% python3 -q
>>> import numpy as np
>>> np.set_printoptions(precision=2, suppress=True, linewidth=200, legacy="1.25")
>>> def rnd(a):
...     return np.round(a, 2) + 0
... 
>>> A = np.load("x.npy")
>>> A
array([[ 1.45,  9.62,  3.64,  3.63],
       [ 4.28,  9.05,  6.12,  4.3 ],
       [ 2.21,  8.06,  6.53,  4.14],
       [ 3.77,  9.52,  6.38,  2.24],
       [ 5.03, 10.17,  6.75,  3.67],
       [ 3.33, 10.27,  6.76,  3.68],
       [ 0.66,  9.32,  6.98,  1.35],
       [ 3.15,  9.4 ,  3.84,  0.81],
       [ 3.27,  9.06,  4.18,  0.52],
       [ 4.15,  8.78,  6.4 ,  3.21],
       [ 4.23,  9.88,  5.72,  3.42],
       [ 3.97,  8.99,  6.88,  3.8 ],
       [-0.24,  9.45,  5.51,  2.37],
       [ 1.2 ,  8.66,  4.52,  2.35],
       [ 3.71,  7.31,  3.97,  5.2 ],
       [ 4.84,  9.79,  4.72,  3.37],
       [ 2.99,  7.68,  3.38,  2.84],
       [ 4.02,  9.18,  7.65,  2.73],
       [ 4.81,  8.9 ,  4.61,  4.64],
       [ 2.65, 10.33,  8.21,  3.5 ],
       [ 4.9 ,  8.84,  5.78,  3.46],
       [ 4.67,  9.2 ,  5.65,  2.79],
       [ 5.12,  8.16,  6.74,  3.02],
       [ 2.7 ,  9.09,  6.7 ,  4.2 ]])
>>> Ac = (A - A.mean(axis=0)) / A.std(axis=0)
>>> rnd(Ac.std(axis=0))
array([1., 1., 1., 1.])
>>> np.argwhere(np.abs(Ac) > 2)
array([[ 7,  3],
       [ 8,  3],
       [12,  0],
       [14,  1]])
>>> beta = np.linalg.lstsq(np.delete(Ac, 3, axis=1), Ac[:, 3])[0]
>>> np.abs(beta).argmax()
0
>>> C2 = np.cov(A, rowvar=False)
>>> np.argsort(-A.std(axis=0).round(6), kind="stable")
array([0, 2, 3, 1])
>>> rnd(A.std(axis=0))
array([1.42, 0.75, 1.31, 1.11])
>>> rnd(C2)
array([[ 2.11, -0.03,  0.21,  0.53],
       [-0.03,  0.58,  0.38, -0.17],
       [ 0.21,  0.38,  1.79,  0.22],
       [ 0.53, -0.17,  0.22,  1.28]])
>>> np.argwhere(np.triu(np.abs(np.corrcoef(A.T)) > 0.8, 1))
array([], shape=(0, 2), dtype=int64)
>>> D = np.linalg.norm(A[:, None] - A[None], axis=-1)
>>> np.linalg.matrix_rank(D ** 2)
6
>>> np.flatnonzero(D[16] < D.mean() / 2)
array([16])
>>> rnd(D[:5, :5])
array([[0.  , 3.86, 3.41, 3.85, 4.77],
       [3.86, 0.  , 2.34, 2.19, 1.62],
       [3.41, 2.34, 0.  , 2.86, 3.56],
       [3.85, 2.19, 2.86, 0.  , 2.05],
       [4.77, 1.62, 3.56, 2.05, 0.  ]])
>>> np.unravel_index(D.round(6).argmax(), D.shape)
(6, 14)
>>> D.mean(axis=1).argmax()
12
>>> D[16].round(6).argsort(kind="stable")[:4]
array([16, 13, 14,  0])
>>> O, r_ = np.linalg.qr(A)
>>> O.shape, r_.shape
((24, 4), (4, 4))
>>> rnd(O.T @ O)
array([[1., 0., 0., 0.],
       [0., 1., 0., 0.],
       [0., 0., 1., 0.],
       [0., 0., 0., 1.]])
>>> Ac = A - A.mean(axis=0)
>>> V = np.linalg.svd(Ac)[2][:1]
>>> A2 = Ac - Ac @ V.T @ V
>>> rnd(np.linalg.norm(A2) / np.linalg.norm(Ac))
0.75
>>> rnd(np.diag(V.T @ V))
array([0.66, 0.  , 0.16, 0.18])
>>> rnd((Ac @ V.T).std(axis=0))
array([1.55])
>>> rnd(np.cov(Ac @ V.T, rowvar=False))
2.49
>>> X = np.load("case1.npy")
>>> X
array([[1, 1, 2],
       [2, 0, 0],
       [2, 0, 2],
       [5, 1, 2]])
>>> vec = np.array([-3, 3, 1])
>>> target = X @ vec
>>> rnd(np.linalg.pinv(X) @ X)
array([[1., 0., 0.],
       [0., 1., 0.],
       [0., 0., 1.]])
>>> try:
...     np.linalg.solve(X, target)
... except np.linalg.LinAlgError as e:
...     print("failed:", e)
... 
failed: Last 2 dimensions of the array must be square
>>> rng = np.random.default_rng(79)
>>> target = target + 0.3 * rng.normal(size=4)
>>> rnd(target)
array([  2.19,  -6.22,  -3.88, -10.16])
>>> beta, *_ = np.linalg.lstsq(X, target)
>>> beta.round()
array([-3.,  3.,  1.])
>>> rnd(X.T @ (target - X @ beta))
array([0., 0., 0.])
>>> rnd(beta)
array([-3.09,  2.98,  1.16])
>>> [round(float(np.linalg.norm(np.linalg.solve(X.T @ X + lam * np.eye(3), X.T @ target))), 2) for lam in (0, 1, 10, 100)]
[4.45, 3.15, 1.61, 0.52]
